$ ipython --no-banner

In [1]: import numpy as np

In [2]: import numpy.linalg as la

In [3]: np.set_printoptions(suppress=True, linewidth=160)

In [4]: def tidy(a):
   ...:     return np.round(a, 3) + 0
   ...: 

In [5]: mat = np.load("arr.npy")

In [6]: print(mat)
[[-1.827 -2.21  -4.272]
 [-1.602  0.067  1.532]
 [ 0.51  -5.609 -1.651]
 [-0.405  4.166  2.415]
 [-2.736 -4.379  0.503]
 [ 0.425 -0.207 -0.791]
 [-4.038 -1.547  1.989]
 [ 0.978  1.101  2.724]
 [ 0.242 -3.289 -1.131]
 [ 0.011 -1.368 -5.48 ]
 [ 3.936 -0.675 -1.871]
 [ 0.465  2.34   4.109]
 [-2.371  0.912  7.055]
 [-1.711 -0.169 -1.377]
 [-5.038 -2.746  4.419]
 [-3.187 -0.354 -1.889]
 [-0.24  -0.568 -5.504]
 [ 2.272  1.631  0.252]
 [-1.751 -1.184  0.643]
 [ 4.119  2.169 -1.875]
 [-0.311  5.396  3.197]
 [-0.374  3.03  -2.075]]

In [7]: r0 = np.array([8, 4])

In [8]: tidy(np.correlate(mat[19], mat[6], "full"))
Out[8]: array([  8.193,  -2.058, -23.717,  -5.858,   7.571])

In [9]: Xc = mat - mat.mean(axis=1)
---------------------------------------------------------------------------
ValueError                                Traceback (most recent call last)
Cell In[9], line 1
----> 1 Xc = mat - mat.mean(axis=1)

ValueError: operands could not be broadcast together with shapes (22,3) (22,) 

In [10]: Xc = mat - mat.mean(axis=0)

In [11]: left, s, vt = la.svd(Xc, full_matrices=False)

In [12]: tidy(Xc.mean(axis=0))
Out[12]: array([0., 0., 0.])

In [13]: print(tidy(vt[0] * np.sign(vt[0, np.abs(vt[0]).argmax()])))
[-0.181  0.41   0.894]

In [14]: tidy(s)
Out[14]: array([15.835, 13.023,  7.495])

In [15]: np.abs(left[:, 0]).argmax()
Out[15]: np.int64(12)

In [16]: print(tidy((s ** 2).sum() ** 2 / (s ** 4).sum()))
2.395
